$ ipython --no-banner

In [1]: import numpy as np

In [2]: np.set_printoptions(suppress=True, linewidth=120)

In [3]: mat = np.array([[2.04, -1.89, 3.1, 0.86, 1.04],
   ...:     [11.9, -11.77, 18.05, 5.93, 6.24],
   ...:     [11.83, -12.13, 17.81, 6.04, 6.08],
   ...:     [7.96, -8.07, 11.95, 3.95, 3.85]])

In [4]: B = np.array([[-2, 1, -2], [1, -1, -2]])

In [5]: Z = np.kron(B, mat)

In [6]: Z.shape
Out[6]: (8, 15)

In [7]: np.linalg.matrix_rank(Z)
Out[7]: np.int64(8)

In [8]: blk = np.stack([mat, -2 * mat, mat[::-1]])

In [9]: np.round(blk.sum(axis=0), 2)
Out[9]: 
array([[ 5.92, -6.18,  8.85,  3.09,  2.81],
       [-0.07, -0.36, -0.24,  0.11, -0.16],
       [ 0.07,  0.36,  0.24, -0.11,  0.16],
       [-5.92,  6.18, -8.85, -3.09, -2.81]])

In [10]: np.linalg.matrix_rank(blk.reshape(3, -1))
Out[10]: np.int64(2)

In [11]: np.round(np.linalg.norm(blk, axis=(1, 2)), 2)
Out[11]: array([40.97, 81.94, 40.97])

In [12]: (blk @ mat.T).shape
Out[12]: (3, 4, 4)

In [13]: np.linalg.matrix_rank(blk)
Out[13]: array([4, 4, 4])

In [14]: print(blk.shape)
(3, 4, 5)

In [15]: r0, g = mat[0], mat[2]

In [16]: round(r0 @ r0, 2)
Out[16]: np.float64(19.16)

In [17]: pr = (r0 @ g) / (r0 @ r0) * r0

In [18]: round(float(np.linalg.norm(r0 + g) ** 2 + np.linalg.norm(r0 - g) ** 2), 2)
Out[18]: 1393.79

In [19]: np.round((g - pr) @ r0, 2)
Out[19]: np.float64(0.0)

In [20]: np.round(g - pr, 2)
Out[20]: array([-0.28, -0.91, -0.6 ,  0.93, -0.09])

In [21]: print(pr.round(2))
[ 12.11 -11.22  18.41   5.11   6.17]

In [22]: F = np.load("data.npy")

In [23]: print(F)
[[8 0 0 7 5 4 8 4 1]
 [1 8 0 0 7 5 4 8 4]
 [4 1 8 0 0 7 5 4 8]
 [8 4 1 8 0 0 7 5 4]
 [4 8 4 1 8 0 0 7 5]
 [5 4 8 4 1 8 0 0 7]
 [7 5 4 8 4 1 8 0 0]
 [0 7 5 4 8 4 1 8 0]
 [0 0 7 5 4 8 4 1 8]]

In [24]: blk = np.stack([F, 4 * F, F[::-1]])

In [25]: np.linalg.matrix_rank(blk.reshape(3, -1))
Out[25]: np.int64(2)

In [26]: np.einsum("bij,cij->bc", blk, blk)
Out[26]: 
array([[ 2115,  8460,  1369],
       [ 8460, 33840,  5476],
       [ 1369,  5476,  2115]])

In [27]: blk.sum(axis=0)
Out[27]: 
array([[40,  0,  7, 40, 29, 28, 44, 21, 13],
       [ 5, 47,  5,  4, 43, 29, 21, 48, 20],
       [27, 10, 44,  8,  4, 36, 33, 20, 40],
       [45, 24, 13, 44,  1,  8, 35, 25, 27],
       [24, 48, 24,  6, 48,  0,  0, 42, 30],
       [33, 24, 41, 28,  5, 40,  7,  5, 39],
       [39, 26, 28, 40, 20, 12, 45,  4,  8],
       [ 1, 43, 25, 20, 47, 25,  9, 48,  4],
       [ 8,  0, 35, 32, 25, 44, 28,  9, 41]])

In [28]: B = np.linalg.inv(F)

In [29]: np.round(F @ B, 2) + 0
Out[29]: 
array([[1., 0., 0., 0., 0., 0., 0., 0., 0.],
       [0., 1., 0., 0., 0., 0., 0., 0., 0.],
       [0., 0., 1., 0., 0., 0., 0., 0., 0.],
       [0., 0., 0., 1., 0., 0., 0., 0., 0.],
       [0., 0., 0., 0., 1., 0., 0., 0., 0.],
       [0., 0., 0., 0., 0., 1., 0., 0., 0.],
       [0., 0., 0., 0., 0., 0., 1., 0., 0.],
       [0., 0., 0., 0., 0., 0., 0., 1., 0.],
       [0., 0., 0., 0., 0., 0., 0., 0., 1.]])

In [30]: round(np.linalg.cond(F), 2)
Out[30]: np.float64(8.8)

In [31]: x = np.array([3, 0, 2, 2, 2, 2, 3, 2, 0])

In [32]: y = F @ x

In [33]: y
Out[33]: array([88, 55, 65, 73, 52, 57, 79, 61, 62])

In [34]: print(np.round(np.linalg.solve(F, -2 * y), 2) + 0)
[-6.  0. -4. -4. -4. -4. -6. -4.  0.]

In [35]: np.round(np.linalg.solve(F, F[:, 4]), 2) + 0
Out[35]: array([0., 0., 0., 0., 1., 0., 0., 0., 0.])

In [36]: (F - F.T) / 2
Out[36]: 
array([[ 0. , -0.5, -2. , -0.5,  0.5, -0.5,  0.5,  2. ,  0.5],
       [ 0.5,  0. , -0.5, -2. , -0.5,  0.5, -0.5,  0.5,  2. ],
       [ 2. ,  0.5,  0. , -0.5, -2. , -0.5,  0.5, -0.5,  0.5],
       [ 0.5,  2. ,  0.5,  0. , -0.5, -2. , -0.5,  0.5, -0.5],
       [-0.5,  0.5,  2. ,  0.5,  0. , -0.5, -2. , -0.5,  0.5],
       [ 0.5, -0.5,  0.5,  2. ,  0.5,  0. , -0.5, -2. , -0.5],
       [-0.5,  0.5, -0.5,  0.5,  2. ,  0.5,  0. , -0.5, -2. ],
       [-2. , -0.5,  0.5, -0.5,  0.5,  2. ,  0.5,  0. , -0.5],
       [-0.5, -2. , -0.5,  0.5, -0.5,  0.5,  2. ,  0.5,  0. ]])

In [37]: print((F + F.T) / 2)
[[8.  0.5 2.  7.5 4.5 4.5 7.5 2.  0.5]
 [0.5 8.  0.5 2.  7.5 4.5 4.5 7.5 2. ]
 [2.  0.5 8.  0.5 2.  7.5 4.5 4.5 7.5]
 [7.5 2.  0.5 8.  0.5 2.  7.5 4.5 4.5]
 [4.5 7.5 2.  0.5 8.  0.5 2.  7.5 4.5]
 [4.5 4.5 7.5 2.  0.5 8.  0.5 2.  7.5]
 [7.5 4.5 4.5 7.5 2.  0.5 8.  0.5 2. ]
 [2.  7.5 4.5 4.5 7.5 2.  0.5 8.  0.5]
 [0.5 2.  7.5 4.5 4.5 7.5 2.  0.5 8. ]]

In [38]: np.linalg.matrix_power(F, 4)
Out[38]: 
array([[217848, 212872, 192932, 219681, 214434, 193243, 218690, 212897, 191564],
       [191564, 217848, 212872, 192932, 219681, 214434, 193243, 218690, 212897],
       [212897, 191564, 217848, 212872, 192932, 219681, 214434, 193243, 218690],
       [218690, 212897, 191564, 217848, 212872, 192932, 219681, 214434, 193243],
       [193243, 218690, 212897, 191564, 217848, 212872, 192932, 219681, 214434],
       [214434, 193243, 218690, 212897, 191564, 217848, 212872, 192932, 219681],
       [219681, 214434, 193243, 218690, 212897, 191564, 217848, 212872, 192932],
       [192932, 219681, 214434, 193243, 218690, 212897, 191564, 217848, 212872],
       [212872, 192932, 219681, 214434, 193243, 218690, 212897, 191564, 217848]])

In [39]: print(np.allclose(F @ F.T, F.T @ F))
True

In [40]: left, sv, vt = np.linalg.svd(mat)

In [41]: np.argmax(sv[:-1] / (sv[1:] + 1e-6)) + 1
Out[41]: np.int64(1)

In [42]: B = left[:, :1] @ np.diag(sv[:1]) @ vt[:1]

In [43]: np.linalg.matrix_rank(B)
Out[43]: np.int64(1)

In [44]: np.round(np.linalg.norm(mat - B, 2), 2), np.round(sv[1], 2)
Out[44]: (np.float64(0.41), np.float64(0.41))

In [45]: np.linalg.matrix_rank(mat, rtol=0.05)
Out[45]: np.int64(1)

In [46]: W0 = np.loadtxt("out5.csv", delimiter=",")

In [47]: W0.round(2)
Out[47]: 
array([[  3.99,   9.7 ,  21.31,  32.59,  25.87,  34.89, -13.89],
       [  3.97,   9.  ,  19.88,  30.91,  24.  ,  33.29, -13.22],
       [  3.89,   6.37,  14.6 ,  24.63,  17.23,  27.22, -10.63],
       [  3.73,   3.9 ,   9.68,  18.57,  11.08,  21.19,  -8.  ],
       [  3.65,   3.1 ,   8.11,  16.56,   9.15,  19.14,  -7.09],
       [  3.58,   2.56,   7.04,  15.16,   7.86,  17.7 ,  -6.45],
       [  3.5 ,   2.03,   6.  ,  13.77,   6.61,  16.25,  -5.8 ],
       [  3.41,   1.5 ,   4.95,  12.35,   5.37,  14.75,  -5.13],
       [  3.01,   0.03,   2.07,   8.11,   2.07,  10.12,  -3.05],
       [  2.99,  -0.01,   1.97,   7.96,   1.97,   9.95,  -2.98],
       [  2.95,  -0.12,   1.75,   7.6 ,   1.73,   9.54,  -2.8 ],
       [  2.23,  -1.03,  -0.22,   3.79,  -0.29,   5.06,  -0.9 ],
       [  2.19,  -1.05,  -0.27,   3.65,  -0.34,   4.88,  -0.83],
       [  2.17,  -1.06,  -0.29,   3.6 ,  -0.35,   4.82,  -0.8 ],
       [  2.13,  -1.08,  -0.34,   3.46,  -0.4 ,   4.64,  -0.74],
       [  1.28,  -0.99,  -0.68,   1.42,  -0.61,   1.98,   0.09],
       [  0.87,  -0.75,  -0.55,   0.84,  -0.45,   1.16,   0.2 ],
       [  0.49,  -0.46,  -0.34,   0.42,  -0.26,   0.58,   0.17],
       [  0.02,  -0.02,  -0.01,   0.01,  -0.01,   0.02,   0.01],
       [ -0.02,   0.02,   0.01,  -0.01,   0.01,  -0.02,  -0.01],
       [ -0.11,   0.11,   0.09,  -0.08,   0.06,  -0.11,  -0.06],
       [ -3.05,   3.63,   1.98,  -1.95,  -0.52,  -1.47,  -3.45],
       [ -5.19,   6.22,   1.93,  -4.26,  -4.49,  -2.07,  -7.39],
       [ -6.18,   7.33,   1.34,  -5.81,  -7.49,  -2.47,  -9.48],
       [ -7.04,   8.22,   0.53,  -7.41, -10.67,  -2.92, -11.39],
       [ -7.26,   8.44,   0.27,  -7.86, -11.58,  -3.05, -11.9 ],
       [ -7.31,   8.49,   0.21,  -7.96, -11.78,  -3.08, -12.01],
       [ -7.69,   8.86,  -0.29,  -8.8 , -13.46,  -3.34, -12.9 ],
       [ -9.36,  10.31,  -3.16, -13.09, -22.11,  -4.73, -17.01],
       [ -9.76,  10.61,  -4.01, -14.26, -24.46,  -5.14, -18.02],
       [-10.  ,  10.78,  -4.55, -15.  , -25.95,  -5.4 , -18.64],
       [-11.51,  11.74,  -8.52, -20.15, -36.3 ,  -7.29, -22.66]])

In [48]: left, sv, vt = np.linalg.svd(W0)

In [49]: sv.round(2) + 0
Out[49]: array([127.82,  76.9 ,  19.94,   0.  ,   0.  ,   0.  ,   0.  ])

In [50]: np.argmax(sv[:-1] / (sv[1:] + 1e-6)) + 1
Out[50]: np.int64(3)

In [51]: B = left[:, :3] @ np.diag(sv[:3]) @ vt[:3]

In [52]: np.linalg.matrix_rank(B)
Out[52]: np.int64(3)

In [53]: print(round(float(np.abs(W0 - B).max()), 2))
0.0

In [54]: print(np.unique(W0.round(6), axis=0).shape)
(32, 7)

In [55]: np.abs(np.diag(np.linalg.qr(W0)[1])) > 1e-9
Out[55]: array([ True,  True,  True, False, False, False, False])

In [56]: feats = np.load("case18.npy")

In [57]: print(feats)
[[-1 -1 -1 -1]
 [-1 -2 -2 -2]
 [-1 -2 -3 -3]
 [-1 -2 -3 -4]]

In [58]: q, R = np.linalg.qr(feats)

In [59]: np.allclose(R.T @ R, feats.T @ feats)
Out[59]: True

In [60]: print(abs(R[0, 0]), round(np.linalg.norm(feats[:, 0]), 2))
2.0 2.0

In [61]: q.shape, R.shape
Out[61]: ((4, 4), (4, 4))

In [62]: q.round(2) + 0
Out[62]: 
array([[-0.5 ,  0.87,  0.  ,  0.  ],
       [-0.5 , -0.29,  0.82,  0.  ],
       [-0.5 , -0.29, -0.41, -0.71],
       [-0.5 , -0.29, -0.41,  0.71]])

In [63]: M = np.load("m.npy")

In [64]: M
Out[64]: 
array([[0., 2., 0.],
       [2., 2., 0.],
       [0., 0., 2.]])

In [65]: evals, evecs = np.linalg.eig(M)

In [66]: print(np.round(np.sort(np.linalg.eigvals(np.linalg.inv(M))), 2))
[-0.81  0.31  0.5 ]

In [67]: round(np.prod(evals), 2)
Out[67]: np.float64(-8.0)

In [68]: np.round(np.sort(np.linalg.eigvals(M @ M)), 2)
Out[68]: array([ 1.53,  4.  , 10.47])

In [69]: q, R = np.linalg.qr(M)

In [70]: q
Out[70]: 
array([[ 0., -1.,  0.],
       [-1.,  0.,  0.],
       [-0., -0.,  1.]])

In [71]: np.abs(np.diag(R))
Out[71]: array([2., 2., 2.])

In [72]: print(R)
[[-2. -2.  0.]
 [ 0. -2.  0.]
 [ 0.  0.  2.]]

In [73]: abs(R[0, 0]), round(float(np.linalg.norm(M[:, 0])), 2)
Out[73]: (np.float64(2.0), 2.0)

In [74]: q.T @ q
Out[74]: 
array([[1., 0., 0.],
       [0., 1., 0.],
       [0., 0., 1.]])

In [75]: q @ R
Out[75]: 
array([[0., 2., 0.],
       [2., 2., 0.],
       [0., 0., 2.]])

In [76]: np.round(np.linalg.det(M), 2)
Out[76]: np.float64(-8.0)

In [77]: (M != 0).astype(int)
Out[77]: 
array([[0, 1, 0],
       [1, 1, 0],
       [0, 0, 1]])

In [78]: M @ M
Out[78]: 
array([[4., 4., 0.],
       [4., 8., 0.],
       [0., 0., 4.]])

In [79]: E = np.load("dump.npy")

In [80]: E.round(2)
Out[80]: 
array([[-0.86, -0.16,  0.35, -0.33],
       [-0.11, -0.05, -0.82, -0.56],
       [-0.32, -0.53, -0.39,  0.68],
       [ 0.38, -0.83,  0.23, -0.34]])

In [81]: round(float(np.linalg.norm(E[0] - E[3])), 2)
Out[81]: 1.41

In [82]: print(np.linalg.norm(E, axis=1).argmax())
0

In [83]: np.round(E[0] @ E[3], 2)
Out[83]: np.float64(-0.0)

In [84]: round(float(np.linalg.norm(E, 2)), 2)
Out[84]: 1.0

In [85]: np.round(np.linalg.norm(E) ** 2 / np.linalg.norm(E, 2) ** 2, 2)
Out[85]: np.float64(4.0)

In [86]: t = np.radians(30)

In [87]: R = np.eye(4)

In [88]: R[3, 3] = R[1, 1] = np.cos(t)

In [89]: R[3, 1], R[1, 3] = -np.sin(t), np.sin(t)

In [90]: print(R.round(2))
[[ 1.    0.    0.    0.  ]
 [ 0.    0.87  0.    0.5 ]
 [ 0.    0.    1.    0.  ]
 [ 0.   -0.5   0.    0.87]]

In [91]: B = E @ R.T

In [92]: B.round(2)
Out[92]: 
array([[-0.86, -0.3 ,  0.35, -0.21],
       [-0.11, -0.33, -0.82, -0.46],
       [-0.32, -0.12, -0.39,  0.85],
       [ 0.38, -0.89,  0.23,  0.12]])

In [93]: np.allclose(E @ E.T, B @ B.T)
Out[93]: True

In [94]: np.round(np.linalg.svd(E, compute_uv=False), 2), np.round(np.linalg.svd(B, compute_uv=False), 2)
Out[94]: (array([1., 1., 1., 1.]), array([1., 1., 1., 1.]))

In [95]: round(float(np.abs(E).max()), 2)
Out[95]: 0.86

In [96]: np.round(E.sum(axis=1), 2)
Out[96]: array([-1.  , -1.54, -0.56, -0.56])

In [97]: np.zeros(4, 4)
Traceback (most recent call last):
  Cell In[97], line 1
    np.zeros(4, 4)
TypeError: Cannot interpret '4' as a data type


In [98]: np.round(np.diff(E, axis=0), 2)
Out[98]: 
array([[ 0.75,  0.1 , -1.17, -0.23],
       [-0.22, -0.48,  0.43,  1.24],
       [ 0.7 , -0.3 ,  0.62, -1.02]])

In [99]: E.shape
Out[99]: (4, 4)

In [100]: np.round(E.mean(axis=0), 2)
Out[100]: array([-0.23, -0.39, -0.16, -0.14])

In [101]: np.round(np.linalg.svd(E, compute_uv=False), 2)
Out[101]: array([1., 1., 1., 1.])

In [102]: x = np.array([8, 8, -7, -3])

In [103]: 4 - np.linalg.matrix_rank(E - np.eye(4), tol=1e-8)
Out[103]: np.int64(1)

In [104]: np.round(np.linalg.inv(E), 2)
Out[104]: 
array([[-0.86, -0.11, -0.32,  0.38],
       [-0.16, -0.05, -0.53, -0.83],
       [ 0.35, -0.82, -0.39,  0.23],
       [-0.33, -0.56,  0.68, -0.34]])

In [105]: np.round(np.linalg.det(E), 2)
Out[105]: np.float64(-1.0)

In [106]: print(np.round(np.abs(np.linalg.eigvals(E)), 2))
[1. 1. 1. 1.]

In [107]: [p for p in range(1, 25) if np.allclose(np.linalg.matrix_power(E, p), np.eye(4))]
Out[107]: []

In [108]: np.round(E.T @ (E @ x), 2)
Out[108]: array([ 8.,  8., -7., -3.])

In [109]: rng = np.random.default_rng(635386)

In [110]: m1 = rng.normal(size=(14, 5)) + 20 * np.array([-1, -4, -4, 0, -2])

In [111]: m1.round(2) + 0
Out[111]: 
array([[-21.25, -78.83, -81.08,  -1.21, -39.14],
       [-20.8 , -78.95, -80.17,  -0.35, -39.7 ],
       [-19.56, -80.48, -78.59,  -0.23, -38.39],
       [-16.93, -80.83, -80.52,   0.  , -40.91],
       [-20.43, -80.61, -80.7 ,   0.12, -39.62],
       [-21.93, -79.18, -80.82,  -0.83, -38.77],
       [-19.45, -79.56, -78.4 ,  -0.6 , -42.05],
       [-18.79, -80.25, -80.33,  -1.51, -39.54],
       [-19.77, -80.54, -78.06,   0.79, -40.48],
       [-20.22, -81.42, -80.03,  -0.08, -41.21],
       [-19.17, -79.35, -78.82,  -0.95, -38.57],
       [-19.88, -79.22, -81.83,  -1.02, -39.66],
       [-19.71, -79.1 , -80.45,   0.94, -40.36],
       [-19.39, -81.31, -77.92,  -0.38, -38.69]])

In [112]: cov = np.cov(m1, rowvar=False)

In [113]: np.round(np.corrcoef(m1.T), 2)
Out[113]: 
array([[ 1.  , -0.45,  0.25,  0.13, -0.3 ],
       [-0.45,  1.  , -0.41, -0.31,  0.17],
       [ 0.25, -0.41,  1.  ,  0.27, -0.02],
       [ 0.13, -0.31,  0.27,  1.  , -0.37],
       [-0.3 ,  0.17, -0.02, -0.37,  1.  ]])

In [114]: np.argwhere(np.triu(np.abs(np.corrcoef(m1.T)) > 0.8, 1))
Out[114]: array([], shape=(0, 2), dtype=int64)

In [115]: print(cov.round(2))
[[ 1.4  -0.48  0.37  0.11 -0.39]
 [-0.48  0.81 -0.46 -0.2   0.16]
 [ 0.37 -0.46  1.53  0.24 -0.03]
 [ 0.11 -0.2   0.24  0.51 -0.28]
 [-0.39  0.16 -0.03 -0.28  1.18]]

In [116]: np.round(np.median(m1, axis=0), 2)
Out[116]: array([-19.74, -79.9 , -80.25,  -0.37, -39.64])

In [117]: print(round(float(np.corrcoef(m1[:, 4], m1[:, 3])[0, 1]), 2))
-0.37

In [118]: cov.shape
Out[118]: (5, 5)

In [119]: np.round(np.polyfit(m1[:, 4], m1[:, 3], 1), 2)
Out[119]: array([-0.24, -9.9 ])
